$ python -q
>>> import numpy as np
>>> import numpy.linalg as la
>>> np.set_printoptions(suppress=True, linewidth=100)
>>> def tidy(a):
...     return np.round(a, 1) + 0
... 
>>> m1 = np.array([[1.0, 5.0, 0.0, 0.0],
...     [5.0, 2.0, 5.0, 0.0],
...     [0.0, 5.0, 1.0, 5.0],
...     [0.0, 0.0, 5.0, 1.0]])
>>> evals, V = la.eig(m1)
>>> tidy(np.sort(la.eigvals(la.inv(m1))))
array([-0.5, -0.1,  0.1,  0.2])
>>> tidy(np.prod(evals))
np.float64(527.0)
>>> tidy(np.sort(la.eigvals(m1.T)))
array([-6.8, -1.9,  4.2,  9.5])
>>> tidy(evals)
array([-6.8, -1.9,  9.5,  4.2])
>>> np.all(la.eigvalsh(m1) > 0)
np.False_
>>> O, V = la.qr(m1[:, :1])[0], la.qr(m1[:, 1:])[0]
>>> sig = la.svd(O.T @ V, compute_uv=False)
>>> tidy(sig)
array([0.8])
>>> tidy(la.norm(O @ O.T - V @ V.T, 2))
np.float64(1.0)
>>> (sig > 0.9).sum()
np.int64(0)
>>> F = np.load("layer5.npy")
>>> F
array([[9, 1, 6, 9],
       [9, 9, 1, 6],
       [6, 9, 9, 1],
       [1, 6, 9, 9]])
>>> proj = np.triu(np.array([[2, 3, 0, 3], [1, 3, 2, 3], [0, 3, 2, 1], [1, 3, 0, 0]]), 1) + np.eye(4)
>>> out = proj @ F @ la.inv(proj)
>>> np.trace(out), np.trace(F)
(np.float64(36.0), np.int64(36))
>>> proj @ F - F @ proj
array([[ 30.,  18.,  28.,   9.],
       [ 15.,   9.,  27., -26.],
       [  1., -12.,  -9., -45.],
       [  0.,  -3., -12., -30.]])
>>> F.ravel(order="F")
array([9, 9, 6, 1, 1, 9, 9, 6, 6, 1, 9, 9, 9, 6, 1, 9])
>>> F.reshape(2, -1)
array([[9, 1, 6, 9, 9, 9, 1, 6],
       [6, 9, 9, 1, 1, 6, 9, 9]])
>>> t3 = F.reshape(4, 2, -1)
>>> np.swapaxes(t3, 1, 2)[0]
array([[9, 6],
       [1, 9]])
>>> np.fft.fft(F[0])
array([25.+0.j,  3.+8.j,  5.+0.j,  3.-8.j])
>>> tidy(np.sort(np.abs(np.fft.fft(F[0])))), tidy(np.sort(la.svd(F, compute_uv=False)))
(array([ 5. ,  8.5,  8.5, 25. ]), array([ 5. ,  8.5,  8.5, 25. ]))
>>> F @ (-1.0) ** np.arange(4)
array([ 5., -5.,  5., -5.])
>>> F @ np.ones(4)
array([25., 25., 25., 25.])
>>> (F @ F)[0]
array([135, 126, 190, 174])
>>> tidy(la.det(m1))
np.float64(527.0)
>>> np.trace(m1)
np.float64(5.0)
>>> tidy(np.sort(np.abs(la.eigvals(m1))))
array([1.9, 4.2, 6.8, 9.5])
>>> vec = np.array([3, 0, 1, 2])
>>> y = F @ vec
>>> y
array([51, 40, 29, 30])
>>> tidy(la.solve(F, -1 * y))
array([-3.,  0., -1., -2.])
>>> tidy(la.solve(F.T, F[3]))
array([0., 0., 0., 1.])
>>> tidy(la.solve(F, y))
array([3., 0., 1., 2.])
>>> J = np.array([[0.0, 0.0, -2.0, -1.0],
...     [0.0, 0.0, 0.0, -1.0],
...     [-2.0, 0.0, 0.0, 0.0],
...     [-1.0, -1.0, 0.0, 0.0]])
>>> f = np.array([0, 0, 1, 2])
>>> out = F + np.outer(f, np.eye(4)[3])
>>> la.matrix_rank(out - F)
np.int64(1)
>>> rng = np.random.default_rng(76557)
>>> data = np.eye(3, dtype=int)[rng.permutation(3)] * np.array([-1, 2, 4])
>>> data
array([[ 0,  2,  0],
       [ 0,  0,  4],
       [-1,  0,  0]])
>>> f, v = data[1], data[2]
>>> f @ v
np.int64(0)
>>> f @ f
np.int64(16)
>>> pr = (f @ v) / (f @ f) * f
>>> np.outer(f, v)
array([[ 0,  0,  0],
       [ 0,  0,  0],
       [-4,  0,  0]])
>>> pr
array([0., 0., 0.])
>>> labels = rng.permutation(3)
>>> labels
array([2, 0, 1])
>>> out = data[labels][:, labels]
>>> np.diag(out)
array([0, 0, 0])
>>> tidy(la.det(out)), tidy(la.det(data[labels]))
(np.float64(-8.0), np.float64(-8.0))
>>> O = data.astype(float).copy()
>>> for j in range(3):
...     O[:, j] -= O[:, :j] @ (O[:, :j].T @ O[:, j])
...     O[:, j] /= la.norm(O[:, j])
... 
>>> O
array([[ 0.,  1.,  0.],
       [ 0.,  0.,  1.],
       [-1.,  0.,  0.]])
>>> O.T @ O
array([[1., 0., 0.],
       [0., 1., 0.],
       [0., 0., 1.]])
>>> vec = np.array([3, -4, 1])
>>> y = data @ vec
>>> y
array([-8,  4, -3])
>>> tidy(la.solve(data, 2 * y))
array([ 6., -8.,  2.])
>>> tidy(la.solve(data, y))
array([ 3., -4.,  1.])
>>> vec = np.array([0, 0, 0])
>>> data @ vec
array([0, 0, 0])
>>> data @ np.eye(3)[1]
array([2., 0., 0.])
>>> W0 = np.load("block18.npy")
>>> W0
array([[ 5,  6,  7,  8],
       [ 9, 10, 11, 12]])
>>> Uu, sig, Vh = la.svd(W0, full_matrices=False)
>>> tidy(sig)
array([24.9,  0.7])
>>> tidy(sig / sig[0])
array([1., 0.])
>>> (sig > 1e-8).sum()
np.int64(2)
>>> G = W0.T @ W0
>>> np.trace(G), (W0 ** 2).sum()
(np.int64(620), np.int64(620))
>>> (W0 @ W0.T).shape
(2, 2)
>>> G
array([[106, 120, 134, 148],
       [120, 136, 152, 168],
       [134, 152, 170, 188],
       [148, 168, 188, 208]])
>>> np.diag(G)
array([106, 136, 170, 208])
>>> tidy(la.norm(W0[0] - W0[1]))
np.float64(8.0)
>>> tidy(la.norm(W0, 1)), tidy(la.norm(W0, np.inf))
(np.float64(20.0), np.float64(42.0))
>>> la.norm(W0, axis=1).argmax()
np.int64(1)
>>> tidy(la.norm(W0, 2))
np.float64(24.9)
>>> tidy(la.norm(W0) ** 2 / la.norm(W0, 2) ** 2)
np.float64(1.0)
>>> np.argsort(-la.norm(W0, axis=0).round(6), kind="stable")[:3]
array([3, 2, 1])
>>> [round(float(x), 1) for x in la.svd(W0, compute_uv=False)[:3]]
[24.9, 0.7]
>>> arr = np.load("w.npy")
>>> arr
array([[-0.5, -0.4, -0.2],
       [ 0.6,  0.4, -0.1],
       [-2.3, -2.3,  0. ],
       [ 1.1,  1.4,  0. ],
       [-0.3, -0.4,  0.1],
       [-0.4, -0.2,  0. ],
       [ 0.8,  0.6, -0.1],
       [-0.1,  0. , -0.1],
       [ 0.5,  0.3,  0. ],
       [-0.6, -0.4,  0. ],
       [ 0. ,  0. , -0.1],
       [-2.1, -2.1,  0.2],
       [-0.5, -0.7,  0. ],
       [ 0. , -0.1,  0. ],
       [ 1.6,  1.6,  0. ],
       [ 1.3,  1.2,  0.1],
       [-0.4, -0.4, -0.1],
       [-1. , -1.2,  0.2],
       [ 1.2,  1.2, -0.1],
       [ 0. ,  0.2,  0.1],
       [-1.4, -1.1, -0.1],
       [-1.2, -1.2, -0.1],
       [ 1.1,  0.8,  0.1],
       [ 1.1,  1. ,  0. ]])
>>> out = np.c_[arr[:, :2] @ np.array([[-9, 8], [2, -1]]), np.array([3, -1, 0, -2, 3, -1, -1, 1, -3, -3, 1, 1, -2, -1, -2, -3, 1, -1, -3, 1, 3, 3, -1, 1])]
>>> tidy(out)
array([[  3.7,  -3.6,   3. ],
       [ -4.6,   4.4,  -1. ],
       [ 16.1, -16.1,   0. ],
       [ -7.1,   7.4,  -2. ],
       [  1.9,  -2. ,   3. ],
       [  3.2,  -3. ,  -1. ],
       [ -6. ,   5.8,  -1. ],
       [  0.9,  -0.8,   1. ],
       [ -3.9,   3.7,  -3. ],
       [  4.6,  -4.4,  -3. ],
       [  0. ,   0. ,   1. ],
       [ 14.7, -14.7,   1. ],
       [  3.1,  -3.3,  -2. ],
       [ -0.2,   0.1,  -1. ],
       [-11.2,  11.2,  -2. ],
       [ -9.3,   9.2,  -3. ],
       [  2.8,  -2.8,   1. ],
       [  6.6,  -6.8,  -1. ],
       [ -8.4,   8.4,  -3. ],
       [  0.4,  -0.2,   1. ],
       [ 10.4, -10.1,   3. ],
       [  8.4,  -8.4,   3. ],
       [ -8.3,   8. ,  -1. ],
       [ -7.9,   7.8,   1. ]])
>>> tidy(la.norm(la.qr(arr)[0].T @ out, axis=0) ** 2 / ((out ** 2).sum(axis=0) + 1e-12))
array([1. , 1. , 0.3])
>>> la.matrix_rank(out)
np.int64(3)
>>> labels = rng.permutation(4)
>>> labels
array([2, 1, 0, 3])
>>> out = F[labels][:, labels]
>>> tidy(la.det(out)), tidy(la.det(F[labels]))
(np.float64(9125.0), np.float64(-9125.0))
>>> np.diag(out)
array([9, 9, 9, 9])
>>> np.allclose(out, F)
False
>>> Xc = (arr - arr.mean(axis=0)) / arr.std(axis=0)
>>> tidy(Xc.std(axis=0))
array([1., 1., 1.])
>>> np.argwhere(np.abs(Xc) > 2)
array([[ 2,  0],
       [ 2,  1],
       [11,  1],
       [11,  2],
       [17,  2]])
>>> c = la.lstsq(np.delete(Xc, 2, axis=1), Xc[:, 2])[0]
>>> tidy(1 - np.var(Xc[:, 2] - np.delete(Xc, 2, axis=1) @ c))
np.float64(0.1)
>>> round(np.log10(la.cond(arr)))
1
>>> tidy(np.abs(la.svd(arr)[2][-1]))
array([0.3, 0.4, 0.9])
>>> tidy(la.norm(arr, 2) / la.norm(arr))
np.float64(1.0)
>>> vec = np.array([-2, -2, -2])
>>> y = arr @ vec
>>> tidy(la.lstsq(arr, y)[0])
array([-2., -2., -2.])
>>> tidy(la.pinv(arr) @ arr)
array([[1., 0., 0.],
       [0., 1., 0.],
       [0., 0., 1.]])
>>> tidy(y)
array([ 2.2, -1.8,  9.2, -5. ,  1.2,  1.2, -2.6,  0.4, -1.6,  2. ,  0.2,  8. ,  2.4,  0.2, -6.4,
       -5.2,  1.8,  4. , -4.6, -0.6,  5.2,  5. , -4. , -4.2])
>>> y = y + 0.1 * rng.normal(size=24)
>>> tidy(y)
array([ 2.1, -1.7,  9.2, -4.8,  1.2,  1.2, -2.6,  0.4, -1.6,  2. ,  0. ,  8.1,  2.5,  0.3, -6.2,
       -5.2,  1.8,  4.1, -4.7, -0.4,  5.4,  5.1, -4. , -4.1])
>>> c, *_ = la.lstsq(arr, y)
>>> c.round()
array([-2., -2., -2.])
>>> tidy(la.norm(y - arr @ c))
np.float64(0.5)
>>> tidy(arr.T @ (y - arr @ c))
array([0., 0., 0.])
>>> tidy(c)
array([-2.2, -1.8, -1.6])
